% python3 -q
>>> import numpy as np
>>> np.set_printoptions(precision=2, suppress=True, linewidth=120)
>>> def tidy(a):
...     return np.round(a, 2) + 0
... 
>>> feats = np.load("block19.npy")
>>> print(feats)
[[-3 -3  0  0]
 [ 1  0  0  0]
 [ 0  0 -3 -3]
 [ 0  0  1  0]]
>>> # 2 groups of indices that never mix
>>> print(tidy(np.linalg.eigvals(feats)))
[-1.5+0.87j -1.5-0.87j -1.5+0.87j -1.5-0.87j]
>>> print(tidy(np.linalg.eigvals(feats).sum().real))
-6.0
>>> print(np.einsum("ij,ji->", feats, feats))
6
>>> print(tidy(np.poly(feats)))
[ 1.  6. 15. 18.  9.]
>>> print(tidy(np.linalg.det(feats[::-1])))
9.0
>>> print(np.einsum("ii->", feats))
-6
>>> P = np.triu(np.array([[-2, -3, 0, 0], [-2, 3, -1, 3], [-1, 0, -2, 1], [3, -1, 2, -1]]), 1) + np.eye(4)
>>> M2 = P @ feats @ np.linalg.inv(P)
>>> print(tidy(np.linalg.det(M2)))
9.0
>>> print(M2)
[[ -6. -21. -21.  84.]
 [  1.   3.   9. -15.]
 [  0.   0.  -2.  -1.]
 [  0.   0.   1.  -1.]]
>>> print(np.trace(M2), np.trace(feats))
-6.0 -6
>>> Uu, sv, VT = np.linalg.svd(feats, full_matrices=False)
>>> print(tidy(sv))
[4.3 4.3 0.7 0.7]
>>> print(tidy(sv / sv[0]))
[1.   1.   0.16 0.16]
>>> print(tidy(Uu.T @ Uu))
[[1. 0. 0. 0.]
 [0. 1. 0. 0.]
 [0. 0. 1. 0.]
 [0. 0. 0. 1.]]
>>> print(np.allclose(Uu * sv @ VT, feats))
True
>>> print(tidy(np.cumsum(sv ** 2) / np.sum(sv ** 2)))
[0.49 0.97 0.99 1.  ]
>>> print((sv > 1e-8).sum())
4
>>> M2 = np.array([[3, -3], [0, 2]])
>>> basis = np.kron(M2, feats)
>>> print(np.linalg.matrix_rank(basis))
8
